% python3 -q
>>> import numpy as np
>>> from numpy import linalg as LA
>>> np.set_printoptions(precision=3, suppress=True, linewidth=200)
>>> X = np.array([[0, 0, 1], [1, 0, 0], [0, 1, 0]])
>>> # row-stochastic, so 1 is an eigenvalue
>>> u = np.array([2, 0, 2])
>>> A2 = X + np.outer(u, np.eye(3)[0])
>>> LA.matrix_rank(LA.inv(A2) - LA.inv(X), tol=1e-8)
np.int64(1)
>>> round(float(LA.det(A2) / LA.det(X)), 3), np.round(1 + LA.solve(X, u)[0], 3)
(1.0, np.float64(1.0))
>>> O, V = LA.qr(X[:, :2])[0], LA.qr(X[:, 2:])[0]
>>> s = LA.svd(O.T @ V, compute_uv=False)
>>> np.degrees(np.arccos(s.clip(0, 1)))
array([90.])
>>> s
array([0.])
>>> X @ np.ones(3)
array([1., 1., 1.])
>>> np.allclose(X @ X.T, X.T @ X)
True
>>> np.fft.fft(X[0])
array([ 1. +0.j   , -0.5+0.866j, -0.5-0.866j])
>>> x = np.array([8, 4, 7])
>>> print(LA.inv(X))
[[0. 1. 0.]
 [0. 0. 1.]
 [1. 0. 0.]]
>>> np.round(LA.det(X), 3)
np.float64(1.0)
>>> np.sort(np.abs(np.degrees(np.angle(LA.eigvals(X)))))
array([  0., 120., 120.])
>>> np.round(LA.norm(x), 3), round(LA.norm(X @ x), 3)
(np.float64(11.358), np.float64(11.358))
>>> [p for p in range(1, 25) if np.allclose(LA.matrix_power(X, p), np.eye(3))]
[3, 6, 9, 12, 15, 18, 21, 24]
>>> X.T @ (X @ x)
array([8, 4, 7])
>>> 3 - LA.matrix_rank(X - np.eye(3), tol=1e-8)
np.int64(1)
>>> X @ X.T
array([[1, 0, 0],
       [0, 1, 0],
       [0, 0, 1]])
>>> LA.svd(X, compute_uv=False)
array([1., 1., 1.])
>>> print(X[:, 2] @ X[:, 0])
0
>>> print(X.T @ X)
[[1 0 0]
 [0 1 0]
 [0 0 1]]
>>> m1 = np.array([[0.5, 1.3, -7.0, 0.0], [1.5, -0.4, 2.0, 0.1], [0.8, -0.8, 2.0, -0.2]])
>>> m1
array([[ 0.5,  1.3, -7. ,  0. ],
       [ 1.5, -0.4,  2. ,  0.1],
       [ 0.8, -0.8,  2. , -0.2]])
>>> # column 2 is much longer than the rest
>>> w1 = np.array([[2, 1, 1, 0], [0, 0, 1, 0], [1, 2, 1, 2], [0, 0, 2, 1]])
>>> coef = np.array([-1, 3, -3, -1])
>>> hid = np.maximum(m1 @ w1 + coef, 0)
>>> (hid > 0).mean(axis=0)
array([0.667, 0.667, 0.333, 0.667])
>>> print(LA.matrix_rank(hid))
2
>>> hid
array([[0. , 0. , 0. , 0. ],
       [4. , 8.5, 0.3, 3.1],
       [2.6, 7.8, 0. , 2.8]])
>>> (hid > 0).astype(int)
array([[0, 0, 0, 0],
       [1, 1, 1, 1],
       [1, 1, 0, 1]])
>>> cent = np.array([[0, 4], [2, 2], [3, 3], [0, 5]])
>>> hid @ cent
array([[ 0. ,  0. ],
       [17.9, 49.4],
       [15.6, 40. ]])
>>> w1 @ cent
array([[ 5, 13],
       [ 3,  3],
       [ 7, 21],
       [ 6, 11]])
>>> np.round(hid @ LA.pinv(hid) @ hid, 3) + 0
array([[0. , 0. , 0. , 0. ],
       [4. , 8.5, 0.3, 3.1],
       [2.6, 7.8, 0. , 2.8]])
>>> round(float(np.trace(LA.pinv(hid) @ hid)), 3)
2.0
>>> np.allclose(hid[:-1].T @ LA.lstsq(hid[:-1].T, hid[-1])[0], hid[-1])
False
>>> LA.lstsq(hid[:-1].T, hid[-1])[2]
np.int32(1)
>>> np.abs(np.diag(LA.qr(hid)[1])) > 1e-9
array([ True,  True, False])
>>> np.unique(hid.round(6), axis=0).shape
(3, 4)
>>> A2 = np.array([[-2, 5, 1]])
>>> data = np.block([[np.zeros((1, 1)), A2], [A2.T, np.zeros((3, 3))]])
>>> data
array([[ 0., -2.,  5.,  1.],
       [-2.,  0.,  0.,  0.],
       [ 5.,  0.,  0.,  0.],
       [ 1.,  0.,  0.,  0.]])
>>> # equal to its transpose
>>> A2 = np.array([[2, 1], [0, 1]])
>>> cent = np.kron(A2, data)
>>> cent.shape
(8, 8)
>>> u = np.array([3, 2, -1])
>>> np.polyval(u, data[3])
array([ 4., -1., -1., -1.])
>>> np.cross(data[3, :3], data[0, :3])
array([ 0., -5., -2.])
>>> np.correlate(data[3], data[0], "full")
array([ 1.,  5., -2.,  0.,  0.,  0.,  0.])
>>> print(np.abs(np.diag(LA.qr(data)[1])) > 1e-9)
[ True  True False False]
>>> np.allclose(data[:-1].T @ LA.lstsq(data[:-1].T, data[-1])[0], data[-1])
True
>>> round(float(np.trace(LA.pinv(data) @ data)), 3)
2.0
>>> mat = np.load("case10.npy")
>>> mat
array([[  9.937,  -0.049,  -9.027],
       [ 10.294,   0.338, -10.906],
       [ 13.176,   1.205,  -9.261],
       [  9.438,   0.277,  -8.878],
       [  8.591,   1.121,  -9.915],
       [  9.042,   0.071,  -9.531],
       [ 10.879,  -0.926, -10.673],
       [ 10.003,   0.116, -10.32 ],
       [ 10.086,  -1.19 ,  -9.606],
       [  9.194,  -1.395, -10.337],
       [ 12.023,  -0.969,  -9.23 ],
       [  8.614,   0.58 , -11.335],
       [ 10.775,   1.137,  -8.966],
       [  9.224,  -2.199,  -9.993],
       [  8.253,   0.662,  -9.073],
       [  9.475,  -0.881,  -7.246],
       [ 10.964,  -0.618,  -8.499],
       [ 10.194,  -1.768, -10.869],
       [  9.509,   1.24 , -11.009],
       [  8.996,  -0.051,  -9.745]])
>>> Uu, s, vt = LA.svd(mat)
>>> print(s)
[62.319  5.173  4.499]
>>> A2 = Uu[:, :1] @ np.diag(s[:1]) @ vt[:1]
>>> round(np.abs(mat - A2).max(), 3)
np.float64(2.038)
>>> round(LA.norm(mat - A2, 2), 3), np.round(s[1], 3)
(np.float64(5.173), np.float64(5.173))
>>> LA.matrix_rank(mat, rtol=0.05)
np.int64(3)
>>> LA.matrix_rank(A2)
np.int64(1)
>>> x = np.array([2, 2, 1])
>>> mat @ np.eye(3)[0]
array([ 9.937, 10.294, 13.176,  9.438,  8.591,  9.042, 10.879, 10.003, 10.086,  9.194, 12.023,  8.614, 10.775,  9.224,  8.253,  9.475, 10.964, 10.194,  9.509,  8.996])
>>> np.sign((mat @ x).round(6))
array([1., 1., 1., 1., 1., 1., 1., 1., 1., 1., 1., 1., 1., 1., 1., 1., 1., 1., 1., 1.])
>>> P = mat @ LA.solve(mat.T @ mat, mat.T)
>>> np.allclose(P @ P, P)
True
>>> np.round(np.trace(P), 3)
np.float64(3.0)
>>> print(np.round(LA.eigvalsh(P), 3) + 0)
[0. 0. 0. 0. 0. 0. 0. 0. 0. 0. 0. 0. 0. 0. 0. 0. 0. 1. 1. 1.]
>>> LA.matrix_rank(np.eye(20) - P)
np.int64(17)
>>> P @ mat[:, 2]
array([ -9.027, -10.906,  -9.261,  -8.878,  -9.915,  -9.531, -10.673, -10.32 ,  -9.606, -10.337,  -9.23 , -11.335,  -8.966,  -9.993,  -9.073,  -7.246,  -8.499, -10.869, -11.009,  -9.745])
>>> d = LA.norm(mat[:, None] - mat[None], axis=-1)
>>> d.shape
(20, 20)
>>> d[13].round(6).argsort(kind="stable")[:4]
array([13,  9, 17,  8])
>>> np.flatnonzero(d[13] < d.mean() / 2)
array([ 9, 13])
>>> np.unravel_index(d.round(6).argmax(), d.shape)
(np.int64(2), np.int64(13))
>>> (d + 1e9 * np.eye(20)).round(6).argmin(axis=1)
array([ 3,  7, 12,  0, 14, 19, 17,  1,  9, 13, 16, 18,  0,  9,  4, 16,  0,  6, 11,  5])
>>> d[:5, :5]
array([[0.   , 1.951, 3.481, 0.614, 1.992],
       [1.951, 0.   , 3.43 , 2.202, 2.12 ],
       [3.481, 3.43 , 0.   , 3.87 , 4.632],
       [0.614, 2.202, 3.87 , 0.   , 1.583],
       [1.992, 2.12 , 4.632, 1.583, 0.   ]])
>>> Xs = mat - mat.mean(axis=0)
>>> V = LA.svd(Xs)[2][:1]
>>> A2 = Xs - Xs @ V.T @ V
>>> np.diag(V.T @ V)
array([0.88 , 0.002, 0.118])
>>> LA.norm(A2, axis=1).round(6).argmax()
np.int64(15)
>>> np.cov(Xs @ V.T, rowvar=False)
array(1.516)
